$ ipython --no-banner

In [1]: import numpy as np

In [2]: import numpy.linalg as la

In [3]: np.set_printoptions(precision=2, suppress=True, linewidth=100)

In [4]: rd = lambda a: np.round(a, 2) + 0

In [5]: m1 = np.load("sample6.npy")

In [6]: m1
Out[6]: 
array([[ 2,  0,  2,  3],
       [ 2,  0,  2,  3],
       [ 1, -1,  2,  0]])

In [7]: U, sig, VT = la.svd(m1)

In [8]: vecs = VT[:(sig > 1e-8).sum()]

In [9]: rng = np.random.default_rng(21886)

In [10]: vec = m1[2] + 2 * m1[1] + rng.integers(2) * np.eye(4)[0]

In [11]: vec
Out[11]: array([ 5., -1.,  6.,  6.])

In [12]: rd(np.diag(vecs.T @ vecs))
Out[12]: array([0.26, 0.26, 0.67, 0.82])

In [13]: np.allclose(vecs.T @ vecs @ vec, vec)
Out[13]: True

In [14]: rd(vecs.T @ vecs)
Out[14]: 
array([[ 0.26, -0.08,  0.33,  0.27],
       [-0.08,  0.26, -0.33,  0.27],
       [ 0.33, -0.33,  0.67,  0.  ],
       [ 0.27,  0.27,  0.  ,  0.82]])

In [15]: rank = la.matrix_rank(m1)

In [16]: rank
Out[16]: np.int64(2)

In [17]: ns = la.svd(m1)[2][rank:].T

In [18]: la.matrix_rank(m1.T @ m1), la.matrix_rank(m1 @ m1.T)
Out[18]: (np.int64(2), np.int64(2))

In [19]: [int(la.matrix_rank(m1[:, :j + 1])) for j in range(4)]
Out[19]: [1, 2, 2, 2]

In [20]: np.allclose(m1 @ ns, 0)
Out[20]: True

In [21]: rd(m1 @ ns)
Out[21]: 
array([[0., 0.],
       [0., 0.],
       [0., 0.]])

In [22]: rd(ns @ ns.T)
Out[22]: 
array([[ 0.74,  0.08, -0.33, -0.27],
       [ 0.08,  0.74,  0.33, -0.27],
       [-0.33,  0.33,  0.33,  0.  ],
       [-0.27, -0.27,  0.  ,  0.18]])

In [23]: U, sig, VT = la.svd(m1)

In [24]: rd(sig)
Out[24]: array([6.03, 1.91, 0.  ])

In [25]: np.argmax(sig[:-1] / (sig[1:] + 1e-6)) + 1
Out[25]: np.int64(2)

In [26]: Y = U[:, :2] @ np.diag(sig[:2]) @ VT[:2]

In [27]: rd(np.abs(m1 - Y).max())
Out[27]: np.float64(0.0)

In [28]: rd(Y)
Out[28]: 
array([[ 2.,  0.,  2.,  3.],
       [ 2.,  0.,  2.,  3.],
       [ 1., -1.,  2.,  0.]])

In [29]: rd(la.norm(m1 - Y) / la.norm(m1))
Out[29]: np.float64(0.0)

In [30]: la.matrix_rank(Y)
Out[30]: np.int64(2)

In [31]: la.matrix_rank(m1, rtol=0.05)
Out[31]: np.int64(2)

In [32]: t = np.radians(72)

In [33]: Rm = np.eye(4)

In [34]: Rm[1, 1] = Rm[0, 0] = np.cos(t)

In [35]: Rm[1, 0], Rm[0, 1] = -np.sin(t), np.sin(t)

In [36]: rd(Rm)
Out[36]: 
array([[ 0.31,  0.95,  0.  ,  0.  ],
       [-0.95,  0.31,  0.  ,  0.  ],
       [ 0.  ,  0.  ,  1.  ,  0.  ],
       [ 0.  ,  0.  ,  0.  ,  1.  ]])

In [37]: Y = m1 @ Rm.T

In [38]: np.allclose(m1 @ m1.T, Y @ Y.T)
Out[38]: True

In [39]: Y = np.array([[2, 0, 2], [3, 1, 0], [0, 3, 2], [1, 0, 3]])

In [40]: la.matrix_rank(np.vstack([m1, Y.T]))
Out[40]: np.int64(4)

In [41]: la.matrix_rank(m1 @ Y)
Out[41]: np.int64(2)

In [42]: np.vstack([m1, Y.T]).shape
Out[42]: (6, 4)

In [43]: np.einsum("ik,kj->ij", m1, Y)
Out[43]: 
array([[ 7,  6, 17],
       [ 7,  6, 17],
       [-1,  5,  6]])

In [44]: Y.T @ m1.T
Out[44]: 
array([[ 7,  7, -1],
       [ 6,  6,  5],
       [17, 17,  6]])

In [45]: E = np.array([[-18, 6, 12, 0], [9, -3, -6, 0], [-12, 4, 8, 0]])

In [46]: # null space of dimension 3

In [47]: np.argsort(-la.norm(E, axis=0).round(6), kind="stable")[:3]
Out[47]: array([0, 2, 1])

In [48]: la.cond(E) > 100
Out[48]: np.True_

In [49]: U, sig, VT = la.svd(E)

In [50]: vecs = VT[:(sig > 1e-8).sum()]

In [51]: vec = E[1] + 5 * E[2] + rng.integers(2) * np.eye(4)[2]

In [52]: vec
Out[52]: array([-51.,  17.,  34.,   0.])

In [53]: rd(vecs.T @ vecs)
Out[53]: 
array([[ 0.64, -0.21, -0.43,  0.  ],
       [-0.21,  0.07,  0.14,  0.  ],
       [-0.43,  0.14,  0.29,  0.  ],
       [ 0.  ,  0.  ,  0.  ,  0.  ]])

In [54]: vec = np.array([-1, 2, -1, 3])

In [55]: (E @ vec).argmax()
Out[55]: np.int64(0)

In [56]: la.norm(E @ vec) <= la.norm(E, 2) * la.norm(vec) + 1e-9
Out[56]: np.True_

In [57]: E @ np.ones(4)
Out[57]: array([0., 0., 0.])

In [58]: (E * vec).sum(axis=1)
Out[58]: array([18, -9, 12])

In [59]: E * vec
Out[59]: 
array([[ 18,  12, -12,   0],
       [ -9,  -6,   6,   0],
       [ 12,   8,  -8,   0]])

In [60]: Q, _ = la.qr(np.array([[-2.4, -0.7], [-0.3, 0.5]]))

In [61]: evals = np.array([2, 2])

In [62]: data = Q @ np.diag(evals) @ Q.T

In [63]: rd(data)
Out[63]: 
array([[2., 0.],
       [0., 2.]])

In [64]: E.sum(axis=0)
Out[64]: array([-21,   7,  14,   0])

In [65]: E.shape
Out[65]: (3, 4)

In [66]: np.zeros(3, 4)
Traceback (most recent call last):
  Cell In[66], line 1
    np.zeros(3, 4)
TypeError: Cannot interpret '4' as a data type


In [67]: np.diff(E, axis=0)
Out[67]: 
array([[ 27,  -9, -18,   0],
       [-21,   7,  14,   0]])

In [68]: rd(la.svd(E, compute_uv=False))
Out[68]: array([29.22,  0.  ,  0.  ])

In [69]: rd(la.norm(E))
Out[69]: np.float64(29.22)

In [70]: la.matrix_rank(E)
Out[70]: np.int64(1)

In [71]: np.count_nonzero(E)
Out[71]: np.int64(9)

In [72]: U, sig, VT = la.svd(E)

In [73]: np.argmax(sig[:-1] / (sig[1:] + 1e-6)) + 1
Out[73]: np.int64(1)

In [74]: rd(sig)
Out[74]: array([29.22,  0.  ,  0.  ])

In [75]: Y = U[:, :1] @ np.diag(sig[:1]) @ VT[:1]

In [76]: rd(np.abs(E - Y).max())
Out[76]: np.float64(0.0)

In [77]: rd(Y)
Out[77]: 
array([[-18.,   6.,  12.,   0.],
       [  9.,  -3.,  -6.,   0.],
       [-12.,   4.,   8.,   0.]])

In [78]: Y = np.array([[-3, 4], [5, -4], [-1, -3], [-1, 4]])

In [79]: np.einsum("ij,ij->i", E, E)
Out[79]: array([504, 126, 224])

In [80]: mat = np.load("block2.npy")

In [81]: mat
Out[81]: 
array([[-16,   8, -18],
       [ 24, -12,  27],
       [ 72, -36,  81]])

In [82]: np.diff(mat, axis=0)
Out[82]: 
array([[ 40, -20,  45],
       [ 48, -24,  54]])

In [83]: np.unravel_index(np.abs(mat).argmax(), mat.shape)
Out[83]: (np.int64(2), np.int64(2))

In [84]: np.count_nonzero(mat)
Out[84]: np.int64(9)

In [85]: la.matrix_rank(mat)
Out[85]: np.int64(1)

In [86]: la.matrix_rank(mat, rtol=0.1)
Out[86]: np.int64(1)

In [87]: rd(np.trace(la.pinv(mat) @ mat))
Out[87]: np.float64(1.0)

In [88]: np.allclose(mat[:-1].T @ la.lstsq(mat[:-1].T, mat[-1])[0], mat[-1])
Out[88]: True

In [89]: np.unique(mat.round(6), axis=0).shape
Out[89]: (3, 3)

In [90]: J = np.arange(9).reshape(3, 3) + -3

In [91]: J
Out[91]: 
array([[-3, -2, -1],
       [ 0,  1,  2],
       [ 3,  4,  5]])

In [92]: # looks like rank 2

In [93]: J - J[0]
Out[93]: 
array([[0, 0, 0],
       [3, 3, 3],
       [6, 6, 6]])

In [94]: J.sum(axis=0)
Out[94]: array([0, 3, 6])

In [95]: rd(la.norm(J))
Out[95]: np.float64(8.31)

In [96]: la.matrix_rank(J)
Out[96]: np.int64(2)

In [97]: J.sum(axis=1)
Out[97]: array([-6,  3, 12])

In [98]: Y = np.array([[0, 0], [9, 2], [3, 7]])

In [99]: M = np.kron(np.eye(3, dtype=int), Y)

In [100]: M
Out[100]: 
array([[0, 0, 0, 0, 0, 0],
       [9, 2, 0, 0, 0, 0],
       [3, 7, 0, 0, 0, 0],
       [0, 0, 0, 0, 0, 0],
       [0, 0, 9, 2, 0, 0],
       [0, 0, 3, 7, 0, 0],
       [0, 0, 0, 0, 0, 0],
       [0, 0, 0, 0, 9, 2],
       [0, 0, 0, 0, 3, 7]])

In [101]: rank = la.matrix_rank(mat)

In [102]: rank
Out[102]: np.int64(1)

In [103]: ns = la.svd(mat)[2][rank:].T

In [104]: [int(la.matrix_rank(mat[:i])) for i in range(1, len(mat) + 1)]
Out[104]: [1, 1, 1]

In [105]: np.allclose(mat @ ns, 0)
Out[105]: True

In [106]: ns.shape
Out[106]: (3, 2)

In [107]: [int(la.matrix_rank(np.delete(mat, i, axis=0))) for i in range(3)]
Out[107]: [1, 1, 1]

In [108]: F = np.diag(10 * np.array([-3, 7])) + np.array([[2, 2], [-1, 1]])

In [109]: F
Out[109]: 
array([[-28,   2],
       [ -1,  71]])

In [110]: evals, vecs = la.eig(F)

In [111]: rd(np.prod(evals))
Out[111]: np.float64(-1986.0)

In [112]: rd(np.sort(la.eigvals(la.inv(F))))
Out[112]: array([-0.04,  0.01])

In [113]: rd(evals)
Out[113]: array([-27.98,  70.98])

In [114]: W1 = np.array([[0, 0, -3, 1, -2, -2],
     ...:     [-3, 2, 2, 1, 2, -2],
     ...:     [-1, 0, 1, 0, -3, -1],
     ...:     [-2, -3, 3, 3, 1, 3]])

In [115]: b = np.array([-3, -1, 3, 1, 1, -1])

In [116]: hid = np.maximum(m1 @ W1 + b, 0)

In [117]: (hid > 0).astype(int)
Out[117]: 
array([[0, 0, 1, 1, 0, 1],
       [0, 0, 1, 1, 0, 1],
       [0, 0, 0, 1, 0, 0]])

In [118]: hid
Out[118]: 
array([[ 0,  0,  8, 12,  0,  2],
       [ 0,  0,  8, 12,  0,  2],
       [ 0,  0,  0,  1,  0,  0]])

In [119]: rd((hid > 0).mean(axis=0))
Out[119]: array([0.  , 0.  , 0.67, 1.  , 0.  , 0.67])

In [120]: la.matrix_rank(hid)
Out[120]: np.int64(2)

In [121]: basis = np.array([[1, 3], [0, 1], [2, 2], [1, 2], [0, 3], [2, 2]])

In [122]: W1 @ basis
Out[122]: 
array([[ -9, -14],
       [ -2,   1],
       [ -1, -12],
       [ 13,  12]])

In [123]: hid @ basis
Out[123]: 
array([[32, 44],
       [32, 44],
       [ 1,  2]])
